>>> import numpy as np
>>> np.set_printoptions(precision=3, suppress=True, linewidth=100, sign=" ")
>>> feats = np.load("a.npy")
>>> print(feats)
[[ 0.5    0.167  0.167  0.     0.167]
 [ 0.2    0.2    0.3    0.1    0.2  ]
 [ 0.167  0.25   0.333  0.167  0.083]
 [ 0.125  0.25   0.375  0.25   0.   ]
 [ 0.167  0.083  0.25   0.25   0.25 ]]
>>> # a transition matrix
>>> Q = feats.astype(float).copy()
>>> for j in range(5):
...     Q[:, j] -= Q[:, :j] @ (Q[:, :j].T @ Q[:, j])
...     Q[:, j] /= np.linalg.norm(Q[:, j])
... 
>>> print(np.round(Q.T @ Q, 3) + 0)
[[ 1.  0.  0.  0.  0.]
 [ 0.  1.  0.  0.  0.]
 [ 0.  0.  1.  0.  0.]
 [ 0.  0.  0.  1.  0.]
 [ 0.  0.  0.  0.  1.]]
>>> theta = np.radians(118)
>>> R = np.eye(5)
>>> R[1, 1] = R[3, 3] = np.cos(theta)
>>> R[1, 3], R[3, 1] = -np.sin(theta), np.sin(theta)
>>> print(R)
[[ 1.     0.     0.     0.     0.   ]
 [ 0.    -0.469  0.    -0.883  0.   ]
 [ 0.     0.     1.     0.     0.   ]
 [ 0.     0.883  0.    -0.469  0.   ]
 [ 0.     0.     0.     0.     1.   ]]
>>> B = feats @ R.T
>>> print(np.allclose(np.linalg.norm(feats, axis=1), np.linalg.norm(B, axis=1)))
True
>>> print(B)
[[ 0.5   -0.078  0.167  0.147  0.167]
 [ 0.2   -0.182  0.3    0.13   0.2  ]
 [ 0.167 -0.265  0.333  0.142  0.083]
 [ 0.125 -0.338  0.375  0.103  0.   ]
 [ 0.167 -0.26   0.25  -0.044  0.25 ]]
>>> print(np.allclose(feats @ feats.T, B @ B.T))
True
>>> vec = np.array([1, 1, 2, -1, -2])
>>> h = np.maximum(feats @ vec, 0)
>>> print(np.flatnonzero(h > 1e-9))
[ 0  1  2  3]
>>> print(feats.T @ h)
[ 0.668  0.617  0.839  0.394  0.274]
>>> print(h)
[ 0.667  0.5    0.75   0.875  0.   ]
>>> m1 = np.load("x.npy")
>>> print(m1)
[[-0.039  0.322  0.162 -0.524 -0.408]
 [-0.472 -0.616  0.188 -0.225 -0.032]
 [ 0.551 -0.41  -0.505 -0.12   0.112]
 [ 0.039  0.208 -0.254 -0.685  0.445]
 [-0.197  0.047 -0.66   0.147 -0.556]
 [ 0.433  0.113  0.165  0.249  0.034]
 [ 0.275 -0.131  0.083 -0.313 -0.508]
 [ 0.393 -0.007  0.368 -0.041 -0.229]
 [-0.118  0.523 -0.122  0.09   0.037]]
>>> print(np.count_nonzero(m1))
45
>>> print(np.unravel_index(np.abs(m1).argmax(), m1.shape))
(np.int64(3), np.int64(3))
>>> np.zeros(9, 5)
Traceback (most recent call last):
  File "<python-input-26>", line 1, in <module>
    np.zeros(9, 5)
    ~~~~~~~~^^^^^^
TypeError: Cannot interpret '5' as a data type
>>> m1[9]
Traceback (most recent call last):
  File "<python-input-27>", line 1, in <module>
    m1[9]
    ~~^^^
IndexError: index 9 is out of bounds for axis 0 with size 9
>>> print(np.round(np.abs(m1).max(), 3))
0.685
>>> print(m1.sum(axis=0))
[ 0.866  0.05  -0.575 -1.421 -1.104]
>>> print(m1.shape)
(9, 5)
>>> m1[:, 5]
Traceback (most recent call last):
  File "<python-input-31>", line 1, in <module>
    m1[:, 5]
    ~~^^^^^^
IndexError: index 5 is out of bounds for axis 1 with size 5
>>> B = np.c_[m1[:, :3] @ np.array([[-1, 2, -1], [1, 2, 2], [1, -1, 1]]), np.array([2, 4, 0, 5, 5, 8, 8, 3, 2])]
>>> print(B)
[[ 0.522  0.403  0.844  2.   ]
 [ 0.044 -2.365 -0.572  4.   ]
 [-1.465  0.787 -1.875  0.   ]
 [-0.085  0.749  0.123  5.   ]
 [-0.415  0.361 -0.368  5.   ]
 [-0.154  0.927 -0.041  8.   ]
 [-0.324  0.206 -0.455  8.   ]
 [-0.032  0.406 -0.039  3.   ]
 [ 0.519  0.932  1.042  2.   ]]
>>> print(np.linalg.matrix_rank(np.c_[m1, B]))
6
>>> print(np.linalg.norm(np.linalg.qr(m1)[0].T @ B, axis=0) ** 2 / ((B ** 2).sum(axis=0) + 1e-12))
[ 1.     1.     1.     0.361]
>>> W = np.array([[-2, -3, -3, -3, -3],
...     [-2, -3, 0, 2, 2],
...     [1, 3, 1, -1, -1],
...     [-3, 2, 0, 3, 2]])
>>> c = np.array([1, -4, -2, 1, -8])
>>> hid = np.maximum(B @ W + c, 0)
>>> print((hid > 0).mean(axis=0))
[ 0.111  0.667  0.111  1.     0.444]
>>> print(np.linalg.matrix_rank(hid))
4
>>> W2 = np.array([[0, 1], [-2, 1], [3, -3], [-1, -3], [-1, 2]])
>>> print(W @ W2)
[[ 3  7]
 [ 2 -7]
 [-1  2]
 [-9 -6]]
>>> hat = m1 @ np.linalg.solve(m1.T @ m1, m1.T)
>>> print(np.round(np.linalg.eigvalsh(hat), 3) + 0)
[ 0.  0.  0.  0.  1.  1.  1.  1.  1.]
>>> print(np.trace(hat))
5.0
>>> print(round(float(m1[:, 3] @ m1[:, 1]), 3))
0.0
>>> print(np.linalg.norm(m1, axis=0))
[ 1.  1.  1.  1.  1.]
>>> mat = np.load("layer17.npy")
>>> print(mat)
[[ 5  8  0  0]
 [ 4  6  0  0]
 [ 4  6  0  0]
 [ 1  0  4  1]
 [ 1  0  4  1]
 [ 0  0  6  2]
 [ 0  0  8  3]
 [ 5  8  0  0]
 [ 0  0  6  2]
 [ 4  6  0  0]
 [ 2  2  2  0]
 [ 5  8  0  0]
 [ 0  0  8  3]
 [ 0  0  6  2]
 [ 0  0  8  3]
 [ 4  6  0  0]
 [ 0  0  6  2]
 [ 0  0  8  3]
 [ 2  2  2  0]
 [ 2  2  2  0]
 [ 5  8  0  0]
 [ 2  2  2  0]
 [ 3  4  0  0]
 [ 4  6  0  0]
 [ 3  4  0  0]
 [ 5  8  0  0]
 [ 5  8  0  0]
 [ 2  2  2  0]
 [ 2  2  2  0]
 [ 1  0  4  1]
 [ 3  4  0  0]
 [ 2  2  2  0]
 [ 2  2  2  0]
 [ 4  6  0  0]]
>>> Xc = (mat - mat.mean(axis=0)) / mat.std(axis=0)
>>> print(np.argwhere(np.abs(Xc) > 2))
[[  6   3]
 [ 12   3]
 [ 14   3]
 [ 17   3]]
>>> print(Xc.std(axis=0))
[ 1.  1.  1.  1.]
>>> c = np.linalg.lstsq(np.delete(Xc, 2, axis=1), Xc[:, 2])[0]
>>> print(round(1 - np.var(Xc[:, 2] - np.delete(Xc, 2, axis=1) @ c), 3))
0.98
>>> print(c)
[-0.09  -0.276  0.697]
>>> print(np.abs(c).argmax())
2
>>> mat @ mat
Traceback (most recent call last):
  File "<python-input-57>", line 1, in <module>
    mat @ mat
    ~~~~^~~~~
ValueError: matmul: Input operand 1 has a mismatch in its core dimension 0, with gufunc signature (n?,k),(k,m?)->(n?,m?) (size 34 is different from 4)
>>> gram = mat.T @ mat
>>> print(np.allclose(gram, gram.T))
True
>>> print(np.trace(gram), (mat ** 2).sum())
1523 1523
>>> print(np.linalg.eigvalsh(gram)[::-1])
[ 988.25   526.507    7.641    0.602]
>>> d = np.linalg.norm(mat[:, None] - mat[None], axis=-1)
>>> print(d.shape)
(34, 34)
>>> print(np.unravel_index(d.round(6).argmax(), d.shape))
(np.int64(0), np.int64(6))
>>> print(np.flatnonzero(d[20] < d.mean() / 2))
[  0   1   2   7   9  11  15  20  23  25  26  33]
>>> z = mat[:, 3] > np.median(mat[:, 3])
>>> u = mat[z].mean(axis=0) - mat[~z].mean(axis=0)
>>> print(z.astype(int))
[ 0  0  0  1  1  1  1  0  1  0  0  0  1  1  1  0  1  1  0  0  0  0  0  0  0  0  0  0  0  1  0  0  0
  0]
>>> Xc = mat - mat.mean(axis=0)
>>> vecs = np.linalg.svd(Xc)[2][:2]
>>> B = Xc - Xc @ vecs.T @ vecs
>>> print(np.diag(vecs.T @ vecs))
[ 0.183  0.827  0.775  0.216]
>>> print(B.std(axis=0))
[ 0.13   0.051  0.093  0.158]
>>> print((Xc @ vecs.T).std(axis=0))
[ 4.452  1.299]
>>> arr = np.load("m.npy")
>>> print(arr)
[[ 4  3 -1]
 [ 0  1 -2]
 [ 0  0  2]]
>>> # triangular: eigenvalues sit on the diagonal
>>> u = np.array([1, 1, 0])
>>> B = arr + np.outer(u, np.eye(3)[1])
>>> print(np.linalg.matrix_rank(B - arr))
1
>>> print(B)
[[ 4.  4. -1.]
 [ 0.  2. -2.]
 [ 0.  0.  2.]]
>>> print(round(np.linalg.det(B) / np.linalg.det(arr), 3), round(1 + np.linalg.solve(arr, u)[1], 3))
2.0 2.0
>>> hat = np.triu(np.array([[0, -1, -2], [-1, 1, -2], [-3, -2, 0]]), 1) + np.eye(3)
>>> B = hat @ arr @ np.linalg.inv(hat)
>>> print(B)
[[ 4.  6. 17.]
 [ 0.  1. -4.]
 [ 0.  0.  2.]]
>>> print(np.poly(B))
[ 1. -7. 14. -8.]
>>> print(np.trace(B), np.trace(arr))
7.0 7
>>> print(hat @ arr - arr @ hat)
[[ 0.  3. 12.]
 [ 0.  0. -2.]
 [ 0.  0.  0.]]
>>> print(round(np.linalg.det(B), 3))
8.0
>>> F = np.load("w.npy")
>>> print(F)
[[ 0  0  0  0  0  0  0  1  0]
 [ 0  0  1  0  0  0  0  0  0]
 [ 1  0  0  0  0  0  0  0  0]
 [ 0  0  0  0  0  1  0  0  0]
 [ 0  0  0  1  0  0  0  0  0]
 [ 0  1  0  0  0  0  0  0  0]
 [ 0  0  0  0  1  0  0  0  0]
 [ 0  0  0  0  0  0  0  0  1]
 [ 0  0  0  0  0  0  1  0  0]]
>>> rng = np.random.default_rng(99373)
>>> z = rng.permutation(9)
>>> print(z)
[ 3  7  1  5  4  0  8  2  6]
>>> B = F[z][:, z]
>>> print(np.sort(np.abs(np.linalg.eigvals(B))))
[ 1.  1.  1.  1.  1.  1.  1.  1.  1.]
>>> print(round(float(np.linalg.det(B)), 3), round(np.linalg.det(F[z]), 3))
1.0 -1.0
